>>> import numpy as np
>>> np.set_printoptions(precision=3, suppress=True, linewidth=100, sign=" ")
>>> M = np.load("w.npy")
>>> print(M)
[[ -4  -5  -5]
 [ -1 -19   0]
 [  4   4  -6]]
>>> rng = np.random.default_rng(8977)
>>> labels = rng.permutation(3)
>>> print(labels)
[ 2  0  1]
>>> B = M[labels][:, labels]
>>> print(np.trace(B))
-29
>>> print(np.sort(np.abs(np.linalg.eigvals(B))))
[  6.397   6.397  19.208]
>>> print(B)
[[ -6   4   4]
 [ -5  -4  -5]
 [  0  -1 -19]]
>>> blk = np.stack([B, -3 * B, B[::-1]])
>>> print(np.linalg.matrix_rank(blk))
[ 3  3  3]
>>> print(np.linalg.matrix_rank(blk.reshape(3, -1)))
2
>>> print(np.linalg.det(blk))
[ -786. 21222.   786.]
>>> print(blk.sum(axis=0))
[[ 12  -9 -27]
 [  5   4   5]
 [ -6   6  42]]
>>> print(blk.shape)
(3, 3, 3)
>>> print(np.einsum("bij,cij->bc", blk, blk))
[[  496 -1488   -94]
 [-1488  4464   282]
 [  -94   282   496]]
>>> print(np.linalg.norm(blk, axis=(1, 2)))
[ 22.271  66.813  22.271]
>>> vec = np.array([-2, 1, 1])
>>> target = M @ vec
>>> print(target)
[ -2 -17 -10]
>>> print(np.linalg.solve(M.T, M[2]))
[-0.  0.  1.]
>>> print(np.linalg.solve(M, M[:, 2]))
[-0. -0.  1.]
>>> C2 = M.T @ M
>>> print(np.trace(C2), (M ** 2).sum())
496 496
>>> print(C2)
[[ 33  55  -4]
 [ 55 402   1]
 [ -4   1  61]]
>>> feats = np.array([[2, 1, 0, 0, 0, 0],
...     [2, 2, 0, 0, 0, 0],
...     [2, 0, 0, 0, 0, 0],
...     [0, 0, 2, 1, 0, 0],
...     [0, 0, 2, 2, 0, 0],
...     [0, 0, 2, 0, 0, 0],
...     [0, 0, 0, 0, 2, 1],
...     [0, 0, 0, 0, 2, 2],
...     [0, 0, 0, 0, 2, 0]])
>>> Q, evecs = np.linalg.qr(feats[:, :4])[0], np.linalg.qr(feats[:, 4:])[0]
>>> sigma = np.linalg.svd(Q.T @ evecs, compute_uv=False)
>>> print((sigma > 0.9).sum())
0
>>> print(np.degrees(np.arccos(sigma.clip(0, 1))))
[ 90.  90.]
>>> print(round(float(np.linalg.norm(Q @ Q.T - evecs @ evecs.T, 2)), 3))
1.0
>>> Q, evecs = np.linalg.qr(M[:, :1])[0], np.linalg.qr(M[:, 1:])[0]
>>> sigma = np.linalg.svd(Q.T @ evecs, compute_uv=False)
>>> print(sigma)
[ 0.486]
>>> print((sigma > 0.9).sum())
0
>>> J = np.eye(7, dtype=int)[rng.permutation(7)] * np.array([3, 1, 8, 9, 8, 6, 2])
>>> print(J)
[[ 0  0  0  0  0  6  0]
 [ 0  0  0  9  0  0  0]
 [ 0  0  0  0  0  0  2]
 [ 3  0  0  0  0  0  0]
 [ 0  1  0  0  0  0  0]
 [ 0  0  8  0  0  0  0]
 [ 0  0  0  0  8  0  0]]
>>> print(np.linalg.norm(J, axis=0))
[ 3.  1.  8.  9.  8.  6.  2.]
>>> print(np.linalg.pinv(J))
[[ 0.     0.     0.     0.333  0.     0.     0.   ]
 [ 0.     0.     0.     0.     1.     0.     0.   ]
 [ 0.     0.     0.     0.     0.     0.125  0.   ]
 [ 0.     0.111  0.     0.     0.     0.     0.   ]
 [ 0.     0.     0.     0.     0.     0.     0.125]
 [ 0.167  0.     0.     0.     0.     0.     0.   ]
 [ 0.     0.     0.5    0.     0.     0.     0.   ]]
>>> print(J[:, 4] @ J[:, 3])
0
>>> print(J.T @ J)
[[  9   0   0   0   0   0   0]
 [  0   1   0   0   0   0   0]
 [  0   0  64   0   0   0   0]
 [  0   0   0  81   0   0   0]
 [  0   0   0   0  64   0   0]
 [  0   0   0   0   0  36   0]
 [  0   0   0   0   0   0   4]]
